>>> import numpy as np
>>> np.set_printoptions(suppress=True, linewidth=160)
>>> def rnd(a):
...     return np.round(a, 1) + 0
... 
>>> out = np.array([[2, 6], [3, 4]])
>>> W2 = np.array([[0, 0], [2, 0]])
>>> J = np.block([[out, np.array([[-1, -2], [-1, 0]])], [np.zeros((2, 2)), W2]])
>>> print(J)
[[ 2.  6. -1. -2.]
 [ 3.  4. -1.  0.]
 [ 0.  0.  0.  0.]
 [ 0.  0.  2.  0.]]
>>> def softmax(z):
...     e = np.exp(z - z.max(axis=-1, keepdims=True))
...     return e / e.sum(axis=-1, keepdims=True)
... 
>>> print(rnd(softmax(J[3] + -2)))
[0.1 0.1 0.7 0.1]
>>> print(rnd(softmax(J[3])))
[0.1 0.1 0.7 0.1]
>>> scores = J @ J.T / np.sqrt(4)
>>> print(rnd(softmax(scores)[3] @ J))
[ 0.2  0.4  1.5 -0.1]
>>> print(rnd(softmax(scores)))
[[1.  0.  0.  0. ]
 [0.9 0.1 0.  0. ]
 [0.2 0.2 0.2 0.2]
 [0.  0.  0.1 0.8]]
>>> rank = np.linalg.matrix_rank(J)
>>> print(rank)
3
>>> N = np.linalg.svd(J)[2][rank:].T
>>> print(N.shape)
(4, 1)
>>> print([int(np.linalg.matrix_rank(J[:i])) for i in range(1, len(J) + 1)])
[1, 2, 2, 3]
>>> print(rnd(N[:, 0] / N[np.abs(N[:, 0]).round(6).argmax(), 0]))
[-0.8  0.6  0.   1. ]
>>> U, sigma, VT = np.linalg.svd(J)
>>> V = VT[:(sigma > 1e-8).sum()]
>>> rng = np.random.default_rng(26586)
>>> x = J[3] + -3 * J[0] + rng.integers(2) * np.eye(4)[0]
>>> print(x)
[ -5. -18.   5.   6.]
>>> print(np.allclose(V.T @ V @ x, x))
False
>>> print(np.linalg.matrix_rank(np.vstack([J, x])))
4
>>> print(rnd(np.diag(V.T @ V)))
[0.7 0.8 1.  0.5]
>>> E = np.loadtxt("a.csv", delimiter=",")
>>> print(rnd(E))
[[-0.9 -0.1  0.  -0.4]
 [ 0.2 -0.6 -0.7 -0.1]
 [-0.4  0.  -0.3  0.9]
 [ 0.  -0.7  0.6  0.2]]
>>> # keeps lengths
>>> r0, g = E[0], E[3]
>>> print(rnd(r0 @ g))
0.0
>>> p = (r0 @ g) / (r0 @ r0) * r0
>>> print(rnd(g - p))
[ 0.  -0.7  0.6  0.2]
>>> print(rnd(p))
[0. 0. 0. 0.]
>>> print((g - p) @ r0)
0.0
>>> idx = rng.permutation(4)
>>> print(idx)
[3 0 2 1]
>>> out = E[idx][:, idx]
>>> print(np.allclose(out, E))
False
>>> print(rnd(np.linalg.det(out)), rnd(np.linalg.det(E[idx])))
-1.0 -1.0
>>> r0 = np.array([0, 1, 5, 2])
>>> out = E + np.outer(r0, np.eye(4)[3])
>>> print(rnd(np.linalg.det(out) / np.linalg.det(E)), rnd(1 + np.linalg.solve(E, r0)[3]))
5.8 5.8
>>> idx = rng.integers(0, 3, 3)
>>> arr = np.triu((idx[:, None] == idx) & (rng.random((3, 3)) < 0.8), 1).astype(int)
>>> arr += arr.T
>>> print(arr)
[[0 1 0]
 [1 0 0]
 [0 0 0]]
>>> # 2 blocks once reordered
>>> r0 = np.array([5, 1])
>>> print(np.polyval(r0, arr[1]))
[6 1 1]
>>> print(np.convolve(arr[1], r0))
[5 1 0 0]
>>> print(np.correlate(arr[1], arr[2], "full"))
[0 0 0 0 0]
>>> print(np.array([np.convolve(row, r0, "same") for row in arr]))
[[0 5 1]
 [5 1 0]
 [0 0 0]]
>>> out = np.array([[1, 0, 1], [1, 0, 1], [1, 0, 1]])
>>> W0 = np.triu(out)
>>> print(W0)
[[1 0 1]
 [0 0 1]
 [0 0 1]]
>>> # rows and columns are dependent
>>> rank = np.linalg.matrix_rank(W0)
>>> print(rank)
2
>>> N = np.linalg.svd(W0)[2][rank:].T
>>> print([int(np.linalg.matrix_rank(W0[:i])) for i in range(1, len(W0) + 1)])
[1, 2, 2]
>>> print(np.allclose(W0 @ N, 0))
True
>>> print(N.shape)
(3, 1)
>>> print(N[:, 0] / N[np.abs(N[:, 0]).round(6).argmax(), 0])
[-0.  1. -0.]
>>> U, sigma, VT = np.linalg.svd(W0)
>>> V = VT[:(sigma > 1e-8).sum()]
>>> x = W0[0] + -1 * W0[1] + rng.integers(2) * np.eye(3)[1]
>>> print(x)
[1. 1. 0.]
>>> print(rnd(np.linalg.norm(x - V.T @ V @ x)))
1.0
>>> print(rnd(np.diag(V.T @ V)))
[1. 0. 1.]
>>> print(np.linalg.matrix_rank(np.vstack([W0, x])))
3
>>> print(np.allclose(V.T @ V @ x, x))
False
>>> print(rnd(V.T @ V))
[[1. 0. 0.]
 [0. 0. 0.]
 [0. 0. 1.]]
>>> x = np.array([4, 0, 5])
>>> h1 = np.maximum(W0 @ x, 0)
>>> print(h1)
[9 5 5]
>>> print(np.maximum(W0 @ (3 * x), 0))
[27 15 15]
>>> print(np.maximum(W0 @ x, 0) - np.maximum(-W0 @ x, 0))
[9 5 5]
>>> r0, g = W0[0], W0[1]
>>> print(r0 @ r0)
2
>>> print(r0 @ g)
1
>>> p = (r0 @ g) / (r0 @ r0) * r0
>>> print(g - p)
[-0.5  0.   0.5]
>>> print((g - p) @ r0)
0.0
>>> print(rnd(np.linalg.norm(r0 + g) ** 2 + np.linalg.norm(r0 - g) ** 2))
6.0
>>> W1 = np.array([[-8, -3, 0, 0, 6, 7], [4, 2, -6, 5, 0, -1], [3, 7, 8, -1, -9, -4]])
>>> coef = np.array([1, 1, 0, 1, 0, 2])
>>> act = np.maximum(W0 @ W1 + coef, 0)
>>> print(rnd((act > 0).mean(axis=0)))
[0.7 1.  1.  0.  0.  0.3]
>>> print(act)
[[0 5 8 0 0 5]
 [4 8 8 0 0 0]
 [4 8 8 0 0 0]]
>>> print((act > 0).astype(int))
[[0 1 1 0 0 1]
 [1 1 1 0 0 0]
 [1 1 1 0 0 0]]
>>> W2 = np.array([[0, -5], [-7, 9], [-7, -6], [-5, 2], [7, 9], [3, -8]])
>>> print(W1 @ W2)
[[  84   11]
 [   0   52]
 [-175  -51]]
>>> print((act @ W2).round(6).argmax(axis=1))
[1 1 1]
>>> print(act @ W2)
[[ -76  -43]
 [-112    4]
 [-112    4]]
